In [1]: import numpy as np

In [2]: np.set_printoptions(suppress=True, linewidth=120)

In [3]: W0 = np.loadtxt("test11.csv", delimiter=",")

In [4]: W0
Out[4]: 
array([[-2.,  1.,  0.,  0.],
       [ 0., -2.,  1.,  0.],
       [ 0.,  0., -2.,  1.],
       [ 0.,  0.,  0., -2.]])

In [5]: # triangular, det is the product of the diagonal

In [6]: f = np.array([1, 2, 0, 2])

In [7]: out = W0 + np.outer(f, np.eye(4)[1])

In [8]: round(np.linalg.det(out) / np.linalg.det(W0), 3), round(1 + np.linalg.solve(W0, f)[1], 3)
Out[8]: (np.float64(-0.25), np.float64(-0.25))

In [9]: np.linalg.matrix_rank(out - W0)
Out[9]: np.int64(1)

In [10]: out
Out[10]: 
array([[-2.,  2.,  0.,  0.],
       [ 0.,  0.,  1.,  0.],
       [ 0.,  0., -2.,  1.],
       [ 0.,  2.,  0., -2.]])

In [11]: np.linalg.matrix_rank(np.linalg.inv(out) - np.linalg.inv(W0), tol=1e-8)
Out[11]: np.int64(1)

In [12]: q = W0.astype(float).copy()

In [13]: for j in range(4):
    ...:     q[:, j] -= q[:, :j] @ (q[:, :j].T @ q[:, j])
    ...:     q[:, j] /= np.linalg.norm(q[:, j])
    ...: 

In [14]: q.T @ W0
Out[14]: 
array([[ 2., -1.,  0.,  0.],
       [ 0.,  2., -1.,  0.],
       [ 0.,  0.,  2., -1.],
       [ 0.,  0.,  0.,  2.]])

In [15]: q
Out[15]: 
array([[-1.,  0.,  0.,  0.],
       [ 0., -1.,  0.,  0.],
       [ 0.,  0., -1.,  0.],
       [ 0.,  0.,  0., -1.]])

In [16]: rng = np.random.default_rng(280290)

In [17]: z = rng.permutation(4)

In [18]: z
Out[18]: array([3, 2, 1, 0])

In [19]: out = W0[z][:, z]

In [20]: np.round(np.sort(np.abs(np.linalg.eigvals(out))), 3)
Out[20]: array([2., 2., 2., 2.])

In [21]: out
Out[21]: 
array([[-2.,  0.,  0.,  0.],
       [ 1., -2.,  0.,  0.],
       [ 0.,  1., -2.,  0.],
       [ 0.,  0.,  1., -2.]])

In [22]: np.allclose(out, W0)
Out[22]: False

In [23]: G = W0.T @ W0

In [24]: np.round(np.linalg.svd(W0, compute_uv=False) ** 2, 3)
Out[24]: array([8.129, 5.919, 3.375, 1.576])

In [25]: np.trace(G), (W0 ** 2).sum()
Out[25]: (np.float64(19.0), np.float64(19.0))

In [26]: np.round(np.linalg.eigvalsh(G)[::-1], 3)
Out[26]: array([8.129, 5.919, 3.375, 1.576])

In [27]: np.allclose(G, G.T)
Out[27]: True

In [28]: x0 = np.array([2, 1, 2, 0])

In [29]: (W0 * x0).sum(axis=1)
Out[29]: array([-3.,  0., -4.,  0.])

In [30]: np.einsum("ij,j->i", W0, x0)
Out[30]: array([-3.,  0., -4.,  0.])

In [31]: W0 @ np.eye(4)[0]
Out[31]: array([-2.,  0.,  0.,  0.])

In [32]: W0 @ x0
Out[32]: array([-3.,  0., -4.,  0.])

In [33]: (W0 @ x0).argmax()
Out[33]: np.int64(1)

In [34]: W0 * x0
Out[34]: 
array([[-4.,  1.,  0.,  0.],
       [ 0., -2.,  2.,  0.],
       [ 0.,  0., -4.,  0.],
       [ 0.,  0.,  0., -0.]])

In [35]: K = np.loadtxt("data.csv", delimiter=",")

In [36]: K
Out[36]: 
array([[ 2.,  0.,  2.],
       [ 0.,  0.,  0.],
       [-2.,  0., -2.],
       [ 4.,  0.,  4.],
       [ 0.,  0.,  0.]])

In [37]: np.linalg.matrix_rank(K, rtol=0.1)
Out[37]: np.int64(1)

In [38]: t3 = np.stack([K, 4 * K, K[::-1]])

In [39]: t3.sum(axis=0)
Out[39]: 
array([[ 10.,   0.,  10.],
       [  4.,   0.,   4.],
       [-12.,   0., -12.],
       [ 20.,   0.,  20.],
       [  2.,   0.,   2.]])

In [40]: np.round(np.linalg.norm(t3, axis=(1, 2)), 3)
Out[40]: array([ 6.928, 27.713,  6.928])

In [41]: np.linalg.matrix_rank(t3)
Out[41]: array([1, 1, 1])

In [42]: np.linalg.matrix_rank(t3.reshape(3, -1))
Out[42]: np.int64(2)

In [43]: t3.shape
Out[43]: (3, 5, 3)

In [44]: E = np.load("run16.npy")

In [45]: E
Out[45]: 
array([[2, 4, 0, 0],
       [2, 1, 0, 0],
       [0, 0, 2, 4],
       [0, 0, 2, 1]])

In [46]: # 2 groups of indices that never mix

In [47]: x0 = np.array([-2, 0, 0, 1])

In [48]: y = E @ x0

In [49]: y
Out[49]: array([-4, -4,  4,  1])

In [50]: np.round(np.linalg.solve(E, y), 3)
Out[50]: array([-2., -0.,  0.,  1.])

In [51]: np.round(np.linalg.solve(E, y + E[:, 2]), 3)
Out[51]: array([-2., -0.,  1.,  1.])

In [52]: np.round(np.linalg.solve(E, -2 * y), 3)
Out[52]: array([ 4., -0.,  0., -2.])

In [53]: np.round(np.linalg.solve(E, E[:, 1]), 3)
Out[53]: array([ 0.,  1.,  0., -0.])

In [54]: np.round(np.linalg.solve(E.T, E[1]), 3)
Out[54]: array([0., 1., 0., 0.])

In [55]: np.linalg.solve(E, y[:-1])
ValueError: solve1: Input operand 1 has a mismatch in its core dimension 0, with gufunc signature (m,m),(m)->(m) (size 3 is different from 4)


In [56]: x0 = np.array([1, 0, 2, 1])

In [57]: np.einsum("ij,j->i", E, x0)
Out[57]: array([2, 2, 8, 5])

In [58]: E @ (2 * x0)
Out[58]: array([ 4,  4, 16, 10])

In [59]: (E * x0).sum(axis=1)
Out[59]: array([2, 2, 8, 5])

In [60]: E @ np.eye(4)[1]
Out[60]: array([4., 1., 0., 0.])

In [61]: (E @ x0).argmax()
Out[61]: np.int64(2)

In [62]: np.linalg.norm(E @ x0) <= np.linalg.norm(E, 2) * np.linalg.norm(x0) + 1e-9
Out[62]: np.True_

In [63]: np.round(np.sort(np.linalg.eigvals(E).real), 3)
Out[63]: array([-1.372, -1.372,  4.372,  4.372])

In [64]: (np.linalg.matrix_power((E != 0) + (E.T != 0) + np.eye(4), 4) > 0).astype(int)
Out[64]: 
array([[1, 1, 0, 0],
       [1, 1, 0, 0],
       [0, 0, 1, 1],
       [0, 0, 1, 1]])

In [65]: round(float(np.linalg.det(E)), 3)
Out[65]: 36.0

In [66]: E @ E
Out[66]: 
array([[12, 12,  0,  0],
       [ 6,  9,  0,  0],
       [ 0,  0, 12, 12],
       [ 0,  0,  6,  9]])

In [67]: np.flatnonzero(np.linalg.matrix_power((E != 0) + (E.T != 0) + np.eye(4), 4)[3])
Out[67]: array([2, 3])

In [68]: out = np.array([[1, 9], [5, 9], [1, 7], [7, 5]])

In [69]: np.vstack([E, out.T]).shape
Out[69]: (6, 4)

In [70]: np.linalg.matrix_rank(E @ out)
Out[70]: np.int64(2)

In [71]: np.einsum("ij->j", E)
Out[71]: array([4, 5, 4, 5])

In [72]: np.einsum("ik,kj->ji", E, out)
Out[72]: 
array([[22,  7, 30,  9],
       [54, 27, 34, 19]])

In [73]: out.T @ E.T
Out[73]: 
array([[22,  7, 30,  9],
       [54, 27, 34, 19]])

In [74]: E @ out
Out[74]: 
array([[22, 54],
       [ 7, 27],
       [30, 34],
       [ 9, 19]])

In [75]: np.linalg.matrix_rank(np.vstack([E, out.T]))
Out[75]: np.int64(4)

In [76]: q, _ = np.linalg.qr(np.array([[1.0, 0.1, 0.0, -0.7],
    ...:     [-0.4, -0.4, -1.0, 0.1],
    ...:     [2.4, -0.2, -0.3, 1.9],
    ...:     [-1.5, -0.8, -1.1, -0.4]]))

In [77]: feats = 4 * q

In [78]: feats.round(3)
Out[78]: 
array([[-1.321, -0.032,  1.257,  3.56 ],
       [ 0.528, -1.655,  3.45 , -1.037],
       [-3.17 , -2.115, -0.803, -0.912],
       [ 1.981, -2.964, -1.367,  1.191]])

In [79]: np.linalg.determinant(feats)
AttributeError: module 'numpy.linalg' has no attribute 'determinant'


In [80]: np.allclose(feats @ feats.T, feats.T @ feats)
Out[80]: True

In [81]: round(float(np.abs(np.linalg.eigvals(feats)).max()), 3)
Out[81]: 4.0

In [82]: t3 = np.stack([feats, -1 * feats, feats[::-1]])

In [83]: np.round(np.linalg.det(t3), 3)
Out[83]: array([-256., -256., -256.])

In [84]: np.round(np.linalg.norm(t3, axis=(1, 2)), 3)
Out[84]: array([8., 8., 8.])

In [85]: np.linalg.matrix_rank(t3)
Out[85]: array([4, 4, 4])

In [86]: np.round(t3.sum(axis=0), 3)
Out[86]: 
array([[ 1.981, -2.964, -1.367,  1.191],
       [-3.17 , -2.115, -0.803, -0.912],
       [ 0.528, -1.655,  3.45 , -1.037],
       [-1.321, -0.032,  1.257,  3.56 ]])

In [87]: (t3 @ feats.T).shape
Out[87]: (3, 4, 4)

In [88]: out = np.array([[-1, 1], [0, 1]])

In [89]: Z = np.kron(out, feats)

In [90]: np.linalg.matrix_rank(Z)
Out[90]: np.int64(8)

In [91]: round(float(np.linalg.norm(Z, 2)), 3), round(np.linalg.norm(out, 2) * np.linalg.norm(feats, 2), 3)
Out[91]: (6.472, np.float64(6.472))

In [92]: Z.shape
Out[92]: (8, 8)

In [93]: q, Rm = np.linalg.qr(feats)

In [94]: q.shape, Rm.shape
Out[94]: ((4, 4), (4, 4))

In [95]: np.round(np.abs(np.diag(Rm)), 3)
Out[95]: array([4., 4., 4., 4.])

In [96]: np.trace(q @ q.T)
Out[96]: np.float64(4.0)

In [97]: Rm.round(3) + 0
Out[97]: 
array([[4., 0., 0., 0.],
       [0., 4., 0., 0.],
       [0., 0., 4., 0.],
       [0., 0., 0., 4.]])

In [98]: round(float(abs(Rm[0, 0])), 3), np.round(np.linalg.norm(feats[:, 0]), 3)
Out[98]: (4.0, np.float64(4.0))

In [99]: F = np.load("arr.npy")

In [100]: F
Out[100]: 
array([[-7,  0,  0,  3],
       [ 0, -2,  1,  0],
       [ 0, -7, -2,  0],
       [ 3,  0,  0,  0]])

In [101]: # 2 groups of indices that never mix

In [102]: hat = np.triu(np.array([[2, -3, 1, -2], [2, 2, -2, 0], [-3, -3, -2, 3], [3, -3, -1, 0]]), 1) + np.eye(4)

In [103]: out = hat @ F @ np.linalg.inv(hat)

In [104]: np.trace(out), np.trace(F)
Out[104]: (np.float64(-11.0), np.int64(-11))

In [105]: out
Out[105]: 
array([[-13., -40., -72., 193.],
       [  0.,  12.,  29., -87.],
       [  9.,  20.,  29., -69.],
       [  3.,   9.,  15., -39.]])

In [106]: Uu, sigma, VT = np.linalg.svd(K)

In [107]: np.argmax(sigma[:-1] / (sigma[1:] + 1e-6)) + 1
Out[107]: np.int64(1)

In [108]: out = Uu[:, :1] @ np.diag(sigma[:1]) @ VT[:1]

In [109]: np.round(np.linalg.norm(K - out, 2), 3), round(sigma[1], 3)
Out[109]: (np.float64(0.0), np.float64(0.0))

In [110]: round(float(np.linalg.norm(K - out) / np.linalg.norm(K)), 3)
Out[110]: 0.0

In [111]: np.linalg.matrix_rank(K, rtol=0.05)
Out[111]: np.int64(1)

In [112]: np.allclose(F, F.T)
Out[112]: False

In [113]: assert F == F.T
ValueError: The truth value of an array with more than one element is ambiguous. Use a.any() or a.all()


In [114]: np.round(np.linalg.det(F), 3)
Out[114]: np.float64(-99.0)

In [115]: np.round(np.sort(np.abs(np.linalg.eigvals(F))), 3)
Out[115]: array([1.11 , 3.317, 3.317, 8.11 ])

In [116]: F.inv()
AttributeError: 'numpy.ndarray' object has no attribute 'inv'


In [117]: np.linalg.determinant(F)
AttributeError: module 'numpy.linalg' has no attribute 'determinant'


In [118]: arr = np.load("out3.npy")

In [119]: arr
Out[119]: 
array([[ 8,  4, -4],
       [ 4,  8,  4],
       [-4,  4,  8]])

In [120]: # rows and columns are dependent

In [121]: G = arr.T @ arr

In [122]: np.allclose(G, G.T)
Out[122]: True

In [123]: np.diag(G)
Out[123]: array([96, 96, 96])

In [124]: (arr @ arr.T).shape
Out[124]: (3, 3)

In [125]: np.trace(G), (arr ** 2).sum()
Out[125]: (np.int64(288), np.int64(288))

In [126]: data = np.array([[2, 3, 0, 0], [-3, 3, 0, 0], [0, 0, 2, 3], [0, 0, -3, 3]])

In [127]: z = rng.permutation(4)

In [128]: z
Out[128]: array([1, 2, 3, 0])

In [129]: out = data[z][:, z]

In [130]: out
Out[130]: 
array([[ 3,  0,  0, -3],
       [ 0,  2,  3,  0],
       [ 0, -3,  3,  0],
       [ 3,  0,  0,  2]])

In [131]: np.round(np.sort(np.abs(np.linalg.eigvals(out))), 3)
Out[131]: array([3.873, 3.873, 3.873, 3.873])

In [132]: sigma = 3 * 0.5 ** np.arange(4)

In [133]: A = rng.normal(size=(21, 4)) * rng.permutation(sigma)

In [134]: A.round(3)
Out[134]: 
array([[ 0.554, -1.42 ,  1.469, -0.525],
       [-0.946, -2.173,  2.23 , -0.002],
       [ 0.167, -1.946,  1.122, -0.412],
       [-0.333,  1.175, -1.036, -0.615],
       [-0.088, -3.736,  1.633, -0.456],
       [ 1.283, -3.475,  1.376,  0.325],
       [ 0.526, -2.993, -1.017,  0.009],
       [ 0.487,  0.154, -2.158,  0.569],
       [ 0.184,  2.944, -0.512, -0.445],
       [-0.676, -0.996, -2.749,  0.425],
       [-0.271, -0.149,  0.616, -0.399],
       [ 0.628, -1.263, -3.204,  0.678],
       [-0.8  ,  0.369,  0.813, -0.044],
       [ 1.653, -4.562, -0.386,  0.064],
       [-1.189, -1.701,  1.994,  0.106],
       [-0.504,  4.447, -1.854, -0.719],
       [ 1.051,  5.249, -0.563, -0.02 ],
       [ 1.31 ,  1.091,  0.753,  0.221],
       [-1.104,  0.415,  1.42 ,  0.161],
       [ 0.79 , -3.113,  0.457,  0.348],
       [-0.859,  2.538,  2.071, -0.386]])

In [135]: out = A / np.sqrt((A ** 2).mean(axis=1, keepdims=True))

In [136]: np.round(np.linalg.norm(out, axis=1), 3)
Out[136]: array([2., 2., 2., 2., 2., 2., 2., 2., 2., 2., 2., 2., 2., 2., 2., 2., 2., 2., 2., 2., 2.])

In [137]: Xs = A - A.mean(axis=0)

In [138]: Uu, sigma, VT = np.linalg.svd(Xs, full_matrices=False)

In [139]: np.round(np.abs(VT[-1]), 3)
Out[139]: array([0.055, 0.06 , 0.095, 0.992])
